$ python -q
>>> import numpy as np
>>> np.set_printoptions(precision=2, suppress=True, linewidth=200, legacy="1.25")
>>> E = np.array([[3, 2, 0, 3, 2], [2, 1, 0, 1, 0], [3, 2, 3, 1, 2], [-1, 0, 0, 1, 2]])
>>> round(np.linalg.norm(E, 1), 2), round(float(np.linalg.norm(E, np.inf)), 2)
(9.0, 11.0)
>>> round(np.linalg.norm(E, "nuc"), 2)
12.39
>>> np.round(np.linalg.norm(E[0] - E[3]), 2)
4.9
>>> np.linalg.norm(E, axis=1)
array([5.1 , 2.45, 5.2 , 2.45])
>>> round(float(np.linalg.norm(E, 2)), 2)
7.16
>>> np.linalg.norm(E, axis=0)
array([4.8 , 3.  , 3.  , 3.46, 3.46])
>>> E[0] @ E[3]
4
>>> np.round(np.linalg.norm(E[0], 1), 2), round(float(np.linalg.norm(E[0], np.inf)), 2)
(10.0, 3.0)
>>> round(float(np.linalg.norm(E) ** 2 / np.linalg.norm(E, 2) ** 2), 2)
1.27
>>> E.shape
(4, 5)
>>> np.zeros(4, 5)
Traceback (most recent call last):
  File "<python-input-13>", line 1, in <module>
    np.zeros(4, 5)
    ~~~~~~~~^^^^^^
TypeError: Cannot interpret '5' as a data type
>>> E.mean(axis=0)
array([1.75, 1.25, 0.75, 1.5 , 1.5 ])
>>> np.abs(E).max()
3
>>> np.linalg.matrix_rank(E)
3
>>> E - E[0]
array([[ 0,  0,  0,  0,  0],
       [-1, -1,  0, -2, -2],
       [ 0,  0,  3, -2,  0],
       [-4, -2,  0, -2,  0]])
>>> np.unravel_index(np.abs(E).argmax(), E.shape)
(0, 0)
>>> rk = np.linalg.matrix_rank(E)
>>> rk
3
>>> ns = np.linalg.svd(E)[2][rk:].T
>>> [int(np.linalg.matrix_rank(E[:, :j + 1])) for j in range(5)]
[1, 2, 3, 3, 3]
>>> np.round(E @ ns, 2) + 0
array([[0., 0.],
       [0., 0.],
       [0., 0.],
       [0., 0.]])
>>> np.round(E @ np.linalg.pinv(E) @ E, 2) + 0
array([[ 3.,  2.,  0.,  3.,  2.],
       [ 2.,  1.,  0.,  1.,  0.],
       [ 3.,  2.,  3.,  1.,  2.],
       [-1.,  0.,  0.,  1.,  2.]])
>>> np.linalg.lstsq(E[:-1].T, E[-1])[2]
3
>>> U, sig, Vt = np.linalg.svd(E)
>>> V = Vt[:(sig > 1e-8).sum()]
>>> rng = np.random.default_rng(2804)
>>> x = E[0] + -2 * E[2] + rng.integers(2) * np.eye(5)[4]
>>> x
array([-3., -2., -6.,  1., -2.])
>>> np.allclose(V.T @ V @ x, x)
True
>>> np.diag(V.T @ V)
array([0.76, 0.19, 0.79, 0.53, 0.74])
>>> K = np.load("sample8.npy")
>>> K
array([[0, 3, 1, 1, 3, 1, 3, 2, 3],
       [3, 4, 1, 2, 1, 1, 3, 3, 1],
       [1, 1, 2, 4, 3, 3, 3, 2, 0],
       [1, 2, 4, 0, 3, 2, 0, 3, 3],
       [3, 1, 3, 3, 2, 0, 4, 2, 1],
       [1, 1, 3, 2, 0, 0, 1, 3, 2],
       [3, 3, 3, 0, 4, 1, 4, 2, 1],
       [2, 3, 2, 3, 2, 3, 2, 0, 4],
       [3, 1, 0, 3, 1, 2, 1, 4, 0]])
>>> w, V = np.linalg.eigh(K)
>>> w
array([-5.83, -4.44, -3.42, -2.58,  0.18,  1.35,  3.78,  4.6 , 18.35])
>>> np.linalg.eigvalsh(K @ K)
array([  0.03,   1.82,   6.65,  11.73,  14.32,  19.67,  21.19,  33.96, 336.63])
>>> np.unique(w.round(6) + 0, return_counts=True)[1]
array([1, 1, 1, 1, 1, 1, 1, 1, 1])
>>> np.round(V @ np.diag(w) @ V.T, 2) + 0
array([[0., 3., 1., 1., 3., 1., 3., 2., 3.],
       [3., 4., 1., 2., 1., 1., 3., 3., 1.],
       [1., 1., 2., 4., 3., 3., 3., 2., 0.],
       [1., 2., 4., 0., 3., 2., 0., 3., 3.],
       [3., 1., 3., 3., 2., 0., 4., 2., 1.],
       [1., 1., 3., 2., 0., 0., 1., 3., 2.],
       [3., 3., 3., 0., 4., 1., 4., 2., 1.],
       [2., 3., 2., 3., 2., 3., 2., 0., 4.],
       [3., 1., 0., 3., 1., 2., 1., 4., 0.]])
>>> np.round(V.T @ K @ V, 2) + 0
array([[-5.83,  0.  ,  0.  ,  0.  ,  0.  ,  0.  ,  0.  ,  0.  ,  0.  ],
       [ 0.  , -4.44,  0.  ,  0.  ,  0.  ,  0.  ,  0.  ,  0.  ,  0.  ],
       [ 0.  ,  0.  , -3.42,  0.  ,  0.  ,  0.  ,  0.  ,  0.  ,  0.  ],
       [ 0.  ,  0.  ,  0.  , -2.58,  0.  ,  0.  ,  0.  ,  0.  ,  0.  ],
       [ 0.  ,  0.  ,  0.  ,  0.  ,  0.18,  0.  ,  0.  ,  0.  ,  0.  ],
       [ 0.  ,  0.  ,  0.  ,  0.  ,  0.  ,  1.35,  0.  ,  0.  ,  0.  ],
       [ 0.  ,  0.  ,  0.  ,  0.  ,  0.  ,  0.  ,  3.78,  0.  ,  0.  ],
       [ 0.  ,  0.  ,  0.  ,  0.  ,  0.  ,  0.  ,  0.  ,  4.6 ,  0.  ],
       [ 0.  ,  0.  ,  0.  ,  0.  ,  0.  ,  0.  ,  0.  ,  0.  , 18.35]])
>>> (w > 1e-8).sum(), (w < -1e-8).sum()
(5, 4)
>>> np.round(V.T @ V, 2) + 0
array([[1., 0., 0., 0., 0., 0., 0., 0., 0.],
       [0., 1., 0., 0., 0., 0., 0., 0., 0.],
       [0., 0., 1., 0., 0., 0., 0., 0., 0.],
       [0., 0., 0., 1., 0., 0., 0., 0., 0.],
       [0., 0., 0., 0., 1., 0., 0., 0., 0.],
       [0., 0., 0., 0., 0., 1., 0., 0., 0.],
       [0., 0., 0., 0., 0., 0., 1., 0., 0.],
       [0., 0., 0., 0., 0., 0., 0., 1., 0.],
       [0., 0., 0., 0., 0., 0., 0., 0., 1.]])
>>> np.linalg.svd(K, compute_uv=False)
array([18.35,  5.83,  4.6 ,  4.44,  3.78,  3.42,  2.58,  1.35,  0.18])
>>> np.round(np.linalg.eigvalsh(K).min(), 2)
-5.83
>>> m1 = np.loadtxt("out8.csv", delimiter=",")
>>> m1
array([[  1.24,   1.9 ,   1.19,   1.46],
       [  9.47,  14.37,   9.65,  11.18],
       [ -1.16,  -1.67,  -0.82,  -1.28],
       [  6.32,   9.31,   6.16,   7.14],
       [ -0.07,  -0.09,   0.05,   0.01],
       [  1.99,   3.18,   2.17,   2.39],
       [  2.43,   3.25,   2.35,   2.47],
       [  2.07,   3.07,   2.15,   2.31],
       [  4.49,   6.72,   4.58,   5.19],
       [ -2.14,  -3.44,  -2.18,  -2.54],
       [ -0.26,  -0.37,  -0.24,  -0.31],
       [ -0.65,  -0.87,  -0.49,  -0.64],
       [ -2.47,  -3.78,  -2.57,  -2.94],
       [-12.67, -19.  , -12.74, -14.62],
       [  4.5 ,   6.95,   4.43,   5.4 ],
       [ 13.39,  19.71,  13.29,  15.63],
       [  5.56,   8.03,   5.57,   6.16],
       [ -4.89,  -7.64,  -5.  ,  -6.02],
       [-17.54, -26.25, -17.38, -20.21],
       [  1.8 ,   2.54,   1.89,   1.92],
       [ 11.93,  17.98,  11.87,  14.02]])
>>> O, V = np.linalg.qr(m1[:, :3])[0], np.linalg.qr(m1[:, 3:])[0]
>>> sig = np.linalg.svd(O.T @ V, compute_uv=False)
>>> np.degrees(np.arccos(sig.clip(0, 1)))
array([0.71])
>>> (sig > 0.9).sum()
1
>>> round(float(np.linalg.norm(O @ O.T - V @ V.T, 2)), 2)
1.0
